$ python3 -q
>>> import numpy as np
>>> import numpy.linalg as la
>>> np.set_printoptions(precision=3, suppress=True, linewidth=200, floatmode="fixed")
>>> rng = np.random.default_rng(13)
>>> M = np.triu(rng.random((14, 14)) < 0.2, 1).astype(int)
>>> M = M + M.T
>>> M
array([[0, 0, 0, 0, 1, 0, 0, 1, 0, 0, 0, 0, 1, 0],
       [0, 0, 0, 1, 0, 0, 0, 0, 0, 0, 0, 0, 1, 0],
       [0, 0, 0, 0, 0, 0, 0, 1, 0, 0, 1, 0, 0, 0],
       [0, 1, 0, 0, 0, 0, 0, 0, 0, 0, 0, 0, 0, 0],
       [1, 0, 0, 0, 0, 0, 0, 1, 0, 0, 0, 1, 0, 1],
       [0, 0, 0, 0, 0, 0, 0, 0, 0, 1, 0, 0, 0, 0],
       [0, 0, 0, 0, 0, 0, 0, 0, 0, 0, 0, 0, 0, 0],
       [1, 0, 1, 0, 1, 0, 0, 0, 0, 0, 0, 0, 0, 0],
       [0, 0, 0, 0, 0, 0, 0, 0, 0, 1, 0, 0, 0, 0],
       [0, 0, 0, 0, 0, 1, 0, 0, 1, 0, 1, 0, 0, 0],
       [0, 0, 1, 0, 0, 0, 0, 0, 0, 1, 0, 0, 1, 1],
       [0, 0, 0, 0, 1, 0, 0, 0, 0, 0, 0, 0, 0, 1],
       [1, 1, 0, 0, 0, 0, 0, 0, 0, 0, 1, 0, 0, 0],
       [0, 0, 0, 0, 1, 0, 0, 0, 0, 0, 1, 1, 0, 0]])
>>> # symmetric
>>> la.matrix_rank(M, rtol=0.1)
np.int64(12)
>>> la.cond(M) > 100
np.True_
>>> round(la.norm(M, 2) / la.norm(M), 3)
np.float64(0.525)
>>> [round(float(x), 3) for x in la.svd(M, compute_uv=False)[:3]]
[2.972, 2.345, 1.887]
>>> left, sigma, vt = la.svd(M)
>>> V = vt[:(sigma > 1e-8).sum()]
>>> x = M[2] + 4 * M[1] + rng.integers(2) * np.eye(14)[4]
>>> x
array([0.000, 0.000, 0.000, 4.000, 1.000, 0.000, 0.000, 1.000, 0.000, 0.000, 1.000, 0.000, 4.000, 0.000])
>>> la.matrix_rank(np.vstack([M, x]))
np.int64(12)
>>> round(la.norm(x - V.T @ V @ x), 3)
np.float64(0.0)
>>> w, V = la.eigh(M)
>>> x = np.array([1, 1, 3, 0, 2, 1, 1, 3, 3, 1, 3, 3, 2, 1])
>>> x @ M @ x
np.int64(120)
>>> lab = rng.permutation(14)
>>> lab
array([ 3,  9,  4, 11,  5,  1,  2,  7, 12,  8, 10,  0, 13,  6])
>>> M2 = M[lab][:, lab]
>>> np.allclose(M2, M)
False
>>> np.trace(M2)
np.int64(0)
>>> round(la.det(M2), 3), np.round(la.det(M[lab]), 3)
(np.float64(0.0), np.float64(0.0))
>>> np.argwhere(np.triu(M))
array([[ 0,  4],
       [ 0,  7],
       [ 0, 12],
       [ 1,  3],
       [ 1, 12],
       [ 2,  7],
       [ 2, 10],
       [ 4,  7],
       [ 4, 11],
       [ 4, 13],
       [ 5,  9],
       [ 8,  9],
       [ 9, 10],
       [10, 12],
       [10, 13],
       [11, 13]])
>>> M.sum(axis=0)
array([3, 2, 2, 1, 4, 1, 0, 3, 1, 3, 4, 2, 3, 3])
>>> np.trace(M @ M @ M) // 6
np.int64(2)
>>> L = np.diag(M.sum(axis=1)) - M
>>> L @ np.ones(14)
array([0.000, 0.000, 0.000, 0.000, 0.000, 0.000, 0.000, 0.000, 0.000, 0.000, 0.000, 0.000, 0.000, 0.000])
>>> (la.eigvalsh(L) < 1e-8).sum()
np.int64(2)
>>> np.round(la.eigvalsh(L), 3) + 0
array([0.000, 0.000, 0.244, 0.354, 1.000, 1.169, 1.741, 1.975, 2.825, 3.501, 3.702, 4.572, 5.256, 5.660])
>>> arr = np.loadtxt("test4.csv", delimiter=",")
>>> arr
array([[ 0.800, -0.400,  2.000, -0.200, -0.700, -0.300,  0.500, -1.500,  1.200,  0.000],
       [ 1.000, -1.300, -1.800,  0.500,  0.700, -2.400,  0.500, -0.400, -1.300, -1.300],
       [-1.500,  1.400, -0.200,  1.100, -0.500, -0.100, -1.500, -0.200,  0.900,  0.200],
       [ 0.979, -1.306, -1.824,  0.485,  0.697, -2.343,  0.559, -0.418, -1.160, -1.328],
       [-2.100,  0.700, -1.700,  1.400,  0.200, -0.300, -1.200, -1.700,  0.500,  0.700]])
>>> left, sigma, vt = la.svd(M)
>>> np.argmax(sigma[:-1] / (sigma[1:] + 1e-6)) + 1
np.int64(12)
>>> sigma.round(3) + 0
array([2.972, 2.345, 1.887, 1.793, 1.671, 1.555, 1.296, 1.189, 1.090, 0.860, 0.692, 0.424, 0.000, 0.000])
>>> M2 = left[:, :12] @ np.diag(sigma[:12]) @ vt[:12]
>>> round(la.norm(M - M2) / la.norm(M), 3)
np.float64(0.0)
>>> la.matrix_rank(M2)
np.int64(12)
>>> la.matrix_rank(M, rtol=0.05)
np.int64(12)
>>> round(float(la.norm(arr)), 3)
8.074
>>> arr.shape
(5, 10)
>>> la.matrix_rank(arr)
np.int64(5)
>>> arr.sum(axis=0)
array([-0.821, -0.906, -3.524,  3.285,  0.397, -5.443, -1.141, -4.218,  0.140, -1.728])
>>> np.abs(arr).max()
np.float64(2.4)
>>> la.svd(arr, compute_uv=False)
array([5.858, 4.645, 2.751, 1.310, 0.107])
>>> arr.sum(axis=1)
array([ 1.400, -5.800, -0.400, -5.659, -3.500])
>>> arr[5]
Traceback (most recent call last):
  File "<python-input-50>", line 1, in <module>
    arr[5]
    ~~~^^^
IndexError: index 5 is out of bounds for axis 0 with size 5
>>> np.count_nonzero(arr)
np.int64(49)
>>> np.zeros(5, 10)
Traceback (most recent call last):
  File "<python-input-52>", line 1, in <module>
    np.zeros(5, 10)
    ~~~~~~~~^^^^^^^
TypeError: Cannot interpret '10' as a data type
>>> la.cond(arr) > 100
np.False_
>>> x = np.array([0, 2, 4, 5, 3, 2, 0, 4, 5, 2])
>>> h1 = np.maximum(arr @ x, 0)
>>> np.tanh(arr @ x)
array([ 0.998, -1.000,  1.000, -1.000, -0.862])
>>> np.flatnonzero(h1 > 1e-9)
array([0, 2])
>>> feats = np.load("case0.npy")
>>> feats
array([[ 0.044, -0.015,  0.084, -0.074, -0.064,  0.074,  0.015, -0.084, -0.044, -0.005,  0.025,  0.074,  0.044,  0.054],
       [-0.015,  0.005, -0.028,  0.025,  0.021, -0.025, -0.005,  0.028,  0.015,  0.002, -0.008, -0.025, -0.015, -0.018],
       [ 0.084, -0.028,  0.158, -0.139, -0.121,  0.139,  0.028, -0.158, -0.084, -0.009,  0.046,  0.139,  0.084,  0.102],
       [-0.074,  0.025, -0.139,  0.123,  0.107, -0.123, -0.025,  0.139,  0.074,  0.008, -0.041, -0.123, -0.074, -0.090],
       [-0.064,  0.021, -0.121,  0.107,  0.092, -0.107, -0.021,  0.121,  0.064,  0.007, -0.036, -0.107, -0.064, -0.078],
       [ 0.074, -0.025,  0.139, -0.123, -0.107,  0.123,  0.025, -0.139, -0.074, -0.008,  0.041,  0.123,  0.074,  0.090],
       [ 0.015, -0.005,  0.028, -0.025, -0.021,  0.025,  0.005, -0.028, -0.015, -0.002,  0.008,  0.025,  0.015,  0.018],
       [-0.084,  0.028, -0.158,  0.139,  0.121, -0.139, -0.028,  0.158,  0.084,  0.009, -0.046, -0.139, -0.084, -0.102],
       [-0.044,  0.015, -0.084,  0.074,  0.064, -0.074, -0.015,  0.084,  0.044,  0.005, -0.025, -0.074, -0.044, -0.054],
       [-0.005,  0.002, -0.009,  0.008,  0.007, -0.008, -0.002,  0.009,  0.005,  0.001, -0.003, -0.008, -0.005, -0.006],
       [ 0.025, -0.008,  0.046, -0.041, -0.036,  0.041,  0.008, -0.046, -0.025, -0.003,  0.014,  0.041,  0.025,  0.030],
       [ 0.074, -0.025,  0.139, -0.123, -0.107,  0.123,  0.025, -0.139, -0.074, -0.008,  0.041,  0.123,  0.074,  0.090],
       [ 0.044, -0.015,  0.084, -0.074, -0.064,  0.074,  0.015, -0.084, -0.044, -0.005,  0.025,  0.074,  0.044,  0.054],
       [ 0.054, -0.018,  0.102, -0.090, -0.078,  0.090,  0.018, -0.102, -0.054, -0.006,  0.030,  0.090,  0.054,  0.066]])
>>> # symmetric
>>> round(la.norm(feats, 2) / la.norm(feats), 3)
np.float64(1.0)
>>> la.cond(feats) > 100
np.True_
>>> W0 = np.loadtxt("w.csv", delimiter=",")
>>> W0
array([[-4.380, -0.800,  1.182, -2.362, -5.470, -6.578],
       [-5.398, -1.821,  2.797, -0.910, -6.179, -4.551],
       [-4.764, -1.140,  1.719, -1.923, -5.768, -6.006],
       [-5.390, -1.811,  2.780, -0.927, -6.174, -4.578],
       [-0.253,  1.774, -2.853, -4.497, -1.544, -8.127],
       [ 3.482,  3.139, -4.956, -4.118,  2.660, -5.424],
       [ 2.635,  2.916, -4.618, -4.412,  1.648, -6.406],
       [ 1.088,  2.368, -3.774, -4.609, -0.104, -7.597],
       [-5.182, -1.563,  2.387, -1.317, -6.056, -5.158],
       [ 4.867,  1.238, -1.873,  1.789,  5.843,  5.824],
       [-3.952, -3.230,  5.091,  3.877, -3.244,  4.740],
       [ 5.609,  2.128, -3.285,  0.380,  6.261,  3.725],
       [ 0.619,  2.172, -3.471, -4.598, -0.615, -7.832],
       [ 3.072,  3.040, -4.806, -4.280,  2.165, -5.935],
       [ 0.801, -1.502,  2.429,  4.381,  2.112,  8.219],
       [ 5.799,  2.789, -4.340, -1.016,  6.076,  1.347],
       [-1.301,  1.239, -2.018, -4.239, -2.621, -8.238],
       [-1.750, -2.622,  4.166,  4.571, -0.633,  7.170],
       [-4.914, -3.300,  5.181,  3.104, -4.517,  2.844],
       [ 5.425,  1.857, -2.853,  0.852,  6.192,  4.463]])
>>> f = np.array([0, 0])
>>> np.convolve(W0[4], f)
array([0.000, 0.000, 0.000, 0.000, 0.000, 0.000, 0.000])
>>> np.polyval(f, W0[4])
array([0.000, 0.000, 0.000, 0.000, 0.000, 0.000])
>>> np.cross(W0[4, :3], W0[2, :3])
array([-0.203, 14.026,  8.741])
>>> dist = la.norm(W0[:, None] - W0[None], axis=-1)
>>> dist[11].round(6).argsort(kind="stable")[:4]
array([11, 19, 15,  9])
>>> (dist + 1e9 * np.eye(20)).round(6).argmin(axis=1)
array([ 2,  3,  0,  1, 12, 13, 13, 12,  3, 19, 18, 19,  7,  5, 17, 11,  4, 10, 10, 11])
>>> np.flatnonzero(dist[11] < dist.mean() / 2)
array([ 9, 11, 15, 19])
>>> dist.shape
(20, 20)
>>> dist[:5, :5]
array([[ 0.000,  3.378,  1.077,  3.339,  7.894],
       [ 3.378,  0.000,  2.311,  0.039, 10.884],
       [ 1.077,  2.311,  0.000,  2.272,  8.872],
       [ 3.339,  0.039,  2.272,  0.000, 10.851],
       [ 7.894, 10.884,  8.872, 10.851,  0.000]])
>>> dist.mean(axis=1).argmax()
np.int64(14)
>>> W0 @ W0
Traceback (most recent call last):
  File "<python-input-76>", line 1, in <module>
    W0 @ W0
    ~~~^~~~
ValueError: matmul: Input operand 1 has a mismatch in its core dimension 0, with gufunc signature (n?,k),(k,m?)->(n?,m?) (size 20 is different from 6)
>>> C2 = W0.T @ W0
>>> np.allclose(C2, C2.T)
True
>>> np.diag(C2)
array([320.430, 101.322, 250.395, 217.871, 384.666, 725.315])
>>> X = np.load("dump.npy")
>>> X
array([[ 0.170, -0.170,  0.170,  0.283, -0.057],
       [-0.170,  0.170, -0.170, -0.283,  0.057],
       [ 0.170, -0.170,  0.170,  0.283, -0.057],
       [ 0.283, -0.283,  0.283,  0.472, -0.094],
       [-0.057,  0.057, -0.057, -0.094,  0.019]])
>>> la.matrix_rank(X, rtol=0.1)
np.int64(1)
>>> np.round(la.norm(X, 2) / la.norm(X), 3)
np.float64(1.0)
>>> w, V = la.eigh(X)
>>> np.round(la.eigvalsh(X @ X), 3) + 0
array([0.000, 0.000, 0.000, 0.000, 1.000])
>>> np.unique(w.round(6) + 0, return_counts=True)[1]
array([4, 1])
>>> np.round(V.T @ X @ V, 3) + 0
array([[0.000, 0.000, 0.000, 0.000, 0.000],
       [0.000, 0.000, 0.000, 0.000, 0.000],
       [0.000, 0.000, 0.000, 0.000, 0.000],
       [0.000, 0.000, 0.000, 0.000, 0.000],
       [0.000, 0.000, 0.000, 0.000, 1.000]])
>>> np.abs(V[:, -1]).round(6).argmax()
np.int64(3)
>>> la.eigvalsh(X + 3 * np.eye(5))
array([3.000, 3.000, 3.000, 3.000, 4.000])
>>> np.round(V.T @ V, 3) + 0
array([[1.000, 0.000, 0.000, 0.000, 0.000],
       [0.000, 1.000, 0.000, 0.000, 0.000],
       [0.000, 0.000, 1.000, 0.000, 0.000],
       [0.000, 0.000, 0.000, 1.000, 0.000],
       [0.000, 0.000, 0.000, 0.000, 1.000]])
>>> np.round(w.sum(), 3), np.trace(X)
(np.float64(1.0), np.float64(1.0))
